$ ipython --no-banner

In [1]: import numpy as np

In [2]: from numpy import linalg as LA

In [3]: np.set_printoptions(precision=3, suppress=True, linewidth=100, legacy="1.25")

In [4]: def rd(a):
   ...:     return np.round(a, 3) + 0
   ...: 

In [5]: X = np.load("out3.npy")

In [6]: X
Out[6]: 
array([[0, 0, 1, 0, 0, 0],
       [1, 0, 0, 0, 0, 0],
       [0, 1, 0, 0, 0, 0],
       [0, 0, 0, 0, 0, 1],
       [0, 0, 0, 1, 0, 0],
       [0, 0, 0, 0, 1, 0]])

In [7]: # 2 groups of indices that never mix

In [8]: B = np.array([[8, 2], [7, 5], [8, 0], [5, 3], [9, 3], [8, 1]])

In [9]: B.T @ X.T
Out[9]: 
array([[8, 8, 7, 8, 5, 9],
       [0, 2, 5, 1, 3, 3]])

In [10]: np.einsum("ij->j", X)
Out[10]: array([1, 1, 1, 1, 1, 1])

In [11]: np.einsum("ik,kj->ji", X, B)
Out[11]: 
array([[8, 8, 7, 8, 5, 9],
       [0, 2, 5, 1, 3, 3]])

In [12]: np.vstack([X, B.T]).shape
Out[12]: (8, 6)

In [13]: X @ B
Out[13]: 
array([[8, 0],
       [8, 2],
       [7, 5],
       [8, 1],
       [5, 3],
       [9, 3]])

In [14]: np.einsum("ik,kj->ij", X, B)
Out[14]: 
array([[8, 0],
       [8, 2],
       [7, 5],
       [8, 1],
       [5, 3],
       [9, 3]])

In [15]: rd(LA.det(X))
Out[15]: 1.0

In [16]: np.allclose(X, X.T)
Out[16]: False

In [17]: X @ X
Out[17]: 
array([[0, 1, 0, 0, 0, 0],
       [0, 0, 1, 0, 0, 0],
       [1, 0, 0, 0, 0, 0],
       [0, 0, 0, 0, 1, 0],
       [0, 0, 0, 0, 0, 1],
       [0, 0, 0, 1, 0, 0]])

In [18]: (X + X.T) / 2
Out[18]: 
array([[0. , 0.5, 0.5, 0. , 0. , 0. ],
       [0.5, 0. , 0.5, 0. , 0. , 0. ],
       [0.5, 0.5, 0. , 0. , 0. , 0. ],
       [0. , 0. , 0. , 0. , 0.5, 0.5],
       [0. , 0. , 0. , 0.5, 0. , 0.5],
       [0. , 0. , 0. , 0.5, 0.5, 0. ]])

In [19]: rd(np.abs(LA.eigvals(X)).max())
Out[19]: 1.0

In [20]: rd(np.sort(np.abs(LA.eigvals(X))))
Out[20]: array([1., 1., 1., 1., 1., 1.])

In [21]: LA.matrix_power(X, 3)
Out[21]: 
array([[1, 0, 0, 0, 0, 0],
       [0, 1, 0, 0, 0, 0],
       [0, 0, 1, 0, 0, 0],
       [0, 0, 0, 1, 0, 0],
       [0, 0, 0, 0, 1, 0],
       [0, 0, 0, 0, 0, 1]])
